$ python -q
>>> import numpy as np
>>> import numpy.linalg as la
>>> np.set_printoptions(suppress=True, linewidth=120)
>>> rnd = lambda a: np.round(a, 2) + 0
>>> feats = np.load("case15.npy")
>>> feats
array([[  1,  -4,  16, -64],
       [  1,  -3,   9, -27],
       [  1,  -2,   4,  -8],
       [  1,  -1,   1,  -1],
       [  1,   0,   0,   0],
       [  1,   1,   1,   1]])
>>> B = np.c_[feats[:, :1] @ np.array([[2]]), np.array([-3, 1, 1, 1, 1, 1])]
>>> B
array([[ 2, -3],
       [ 2,  1],
       [ 2,  1],
       [ 2,  1],
       [ 2,  1],
       [ 2,  1]])
>>> rnd(la.norm(B - feats @ la.lstsq(feats, B)[0], axis=0))
array([0. , 0.8])
>>> la.matrix_rank(np.c_[feats, B])
np.int64(5)
>>> rnd(la.norm(la.qr(feats)[0].T @ B, axis=0) ** 2 / ((B ** 2).sum(axis=0) + 1e-12))
array([1.  , 0.95])
>>> rnd(la.lstsq(feats, B[:, 0])[0])
array([2., 0., 0., 0.])
>>> np.diff(B, axis=0)
array([[0, 4],
       [0, 0],
       [0, 0],
       [0, 0],
       [0, 0]])
>>> np.unravel_index(np.abs(B).argmax(), B.shape)
(np.int64(0), np.int64(1))
>>> la.matrix_rank(B)
np.int64(2)
>>> np.count_nonzero(B)
np.int64(12)
>>> np.abs(B).max()
np.int64(3)
>>> B.shape
(6, 2)
>>> rnd(np.abs(la.svd(feats)[2][-1]))
array([0.74, 0.33, 0.57, 0.11])
>>> la.cond(feats) > 100
np.False_
>>> round(np.log10(la.cond(feats)))
2
>>> np.argsort(-la.norm(feats, axis=0).round(6), kind="stable")[:3]
array([3, 2, 1])
>>> la.norm(feats, axis=1).argmax()
np.int64(0)
>>> rnd(la.norm(feats) ** 2 / la.norm(feats, 2) ** 2)
np.float64(1.0)
>>> rnd(la.norm(feats, axis=1))
array([66.1 , 28.64,  9.22,  2.  ,  1.  ,  2.  ])
>>> rnd(la.norm(feats, axis=0))
array([ 2.45,  5.57, 18.84, 69.94])
>>> feats[0] @ feats[3]
np.int64(85)
>>> rnd(la.norm(feats, 1)), rnd(la.norm(feats, np.inf))
(np.float64(101.0), np.float64(85.0))
>>> proj = feats @ la.solve(feats.T @ feats, feats.T)
>>> rnd(np.diag(proj))
array([0.96, 0.58, 0.46, 0.46, 0.58, 0.96])
>>> np.allclose(proj @ proj, proj)
True
>>> rnd(proj)
array([[ 0.96,  0.13, -0.11, -0.03,  0.09, -0.03],
       [ 0.13,  0.58,  0.41,  0.02, -0.22,  0.09],
       [-0.11,  0.41,  0.46,  0.25,  0.02, -0.03],
       [-0.03,  0.02,  0.25,  0.46,  0.41, -0.11],
       [ 0.09, -0.22,  0.02,  0.41,  0.58,  0.13],
       [-0.03,  0.09, -0.03, -0.11,  0.13,  0.96]])
>>> rnd(la.eigvalsh(proj))
array([0., 0., 1., 1., 1., 1.])
>>> m1 = np.load("m.npy")
>>> m1
array([[ 0,  0,  0,  0,  0,  0,  0,  0,  0,  0,  0,  0, -1,  0,  0],
       [ 0,  0,  0,  0, -1,  0,  0,  0,  0,  0,  0,  0,  0,  0,  0],
       [ 0,  0,  0,  0,  0,  0,  0,  0,  0,  2,  0,  0,  0,  0,  0],
       [ 0,  0,  1,  0,  0,  0,  0,  0,  0,  0,  0,  0,  0,  0,  0],
       [ 0,  0,  0,  0,  0, -1,  0,  0,  0,  0,  0,  0,  0,  0,  0],
       [ 0,  0,  0,  0,  0,  0,  0,  0,  0,  0,  0,  0,  0,  0,  0],
       [ 0,  0,  0,  0,  0,  0,  0,  0,  0,  0,  1,  0,  0,  0,  0],
       [ 0,  0,  0, -1,  0,  0,  0,  0,  0,  0,  0,  0,  0,  0,  0],
       [-1,  0,  0,  0,  0,  0,  0,  0,  0,  0,  0,  0,  0,  0,  0],
       [ 0,  0,  0,  0,  0,  0,  0,  0,  0,  0,  0,  0,  0,  0,  0],
       [ 0,  0,  0,  0,  0,  0,  0,  0,  0,  0,  0,  0,  0,  0,  0],
       [ 0,  0,  0,  0,  0,  0,  2,  0,  0,  0,  0,  0,  0,  0,  0],
       [ 0,  0,  0,  0,  0,  0,  0,  0,  0,  0,  0,  0,  0,  0,  0],
       [ 0,  0,  0,  0,  0,  0,  0,  0, -1,  0,  0,  0,  0,  0,  0],
       [ 0,  0,  0,  0,  0,  0,  0,  0,  0,  0,  0,  0,  0,  0,  2]])
>>> rnd(la.det(m1))
np.float64(0.0)
>>> np.flatnonzero(la.matrix_power((m1 != 0) + (m1.T != 0) + np.eye(15), 15)[2])
array([2, 3, 7, 9])
>>> rnd(np.sort(la.eigvals(m1).real))
array([0., 0., 0., 0., 0., 0., 0., 0., 0., 0., 0., 0., 0., 0., 2.])
